% python3 -q
>>> import numpy as np
>>> np.set_printoptions(precision=1, suppress=True, linewidth=200)
>>> mat = np.load("out5.npy")
>>> print(mat)
[[-0.8 -0.6  0.3 -0.2  0.9  0.6  1.5  0.1 -0.2]
 [-0.5  0.5 -0.2 -0.3  0.  -0.3 -0.2 -0.1  0.1]
 [ 0.8 -0.2 -0.2  0.5 -0.1  0.5 -1.  -0.5 -0.6]
 [-1.4 -0.7  0.5 -1.7  1.6  0.7  2.3  0.9  0.3]
 [ 1.3  0.6 -0.5  1.  -1.2 -0.7 -1.9 -0.8  0.3]
 [ 0.1  0.1  0.1  0.1 -0.4  0.  -0.7 -0.6  0.5]
 [-0.2 -0.2 -0.2  0.7 -0.4 -0.2 -0.6 -0.7  0.2]
 [ 0.7  0.6 -0.3  0.8 -1.2 -0.2 -1.5 -1.4  0.3]
 [-2.8 -1.7  1.4 -3.4  4.1  1.2  3.8  2.7  0.5]
 [-2.6 -1.5  1.2 -3.1  4.2  1.3  4.   2.7  0.2]
 [ 1.5  0.7 -0.8  1.4 -2.4 -1.2 -1.7 -1.4 -0.8]
 [-0.5 -0.4  0.3 -0.7  1.6  0.7  1.4  0.6 -0.2]
 [-5.1 -2.6  2.6 -5.1  7.8  2.1  7.9  4.7 -0.2]
 [-7.2 -3.2  3.5 -6.6 10.1  3.7  9.9  6.6  0.1]
 [-0.8 -0.5  0.8 -1.   1.1  0.4  1.5  1.  -0.4]
 [-1.6 -0.3  0.5 -1.9  3.6  1.1  2.8  1.7 -0.1]
 [-1.7  0.   1.2 -0.6  2.3  1.   2.   1.3  0.2]
 [-1.5 -1.   0.9 -1.3  2.7  0.5  3.2  1.7  0.1]
 [ 1.1  0.4  0.   1.1 -1.3 -0.3 -1.  -0.2  0.2]
 [-0.6  0.6  0.1 -0.4  0.2  0.1  0.3  0.4  0.3]
 [ 0.4  0.2  0.2  0.3  0.2 -0.1 -0.5 -0.1 -0.1]
 [-0.6 -0.5  0.  -0.8  0.8  0.6  1.7  0.6  0.1]
 [-2.7 -1.8  1.4 -2.2  2.9  0.8  3.1  2.6 -0.3]
 [ 1.8  0.7 -0.9  1.9 -2.2 -0.7 -2.4 -1.2 -0.5]
 [-0.3 -0.2  0.1 -0.7  0.6  0.2  0.   1.  -0.2]
 [ 0.4  0.1  0.   0.6 -0.5  0.  -0.2 -0.1 -0.3]
 [ 2.2  1.  -1.4  1.7 -3.5 -1.3 -3.1 -2.   0.3]]
>>> round(float(np.linalg.norm(mat, 1)), 1), np.round(np.linalg.norm(mat, np.inf), 1)
(60.2, np.float64(50.9))
>>> round(np.linalg.norm(mat) ** 2 / np.linalg.norm(mat, 2) ** 2, 1)
np.float64(1.0)
>>> round(float(np.linalg.norm(mat[10], 1)), 1), round(float(np.linalg.norm(mat[10], np.inf)), 1)
(11.9, 2.4)
>>> np.linalg.norm(mat, axis=1)
array([ 2.1,  0.9,  1.7,  3.9,  3.1,  1.1,  1.3,  2.7,  8. ,  7.9,  4.2,  2.5, 14.7, 19.4,  2.7,  5.6,  4.1,  5.1,  2.3,  1.1,  0.8,  2.3,  6.5,  4.6,  1.4,  1. ,  6.2])
>>> round(float(np.linalg.norm(mat, "nuc")), 1)
43.3
>>> round(np.linalg.norm(mat[10] - mat[7]), 1)
np.float64(2.2)
>>> np.round(mat[10] @ mat[7], 1)
np.float64(10.2)
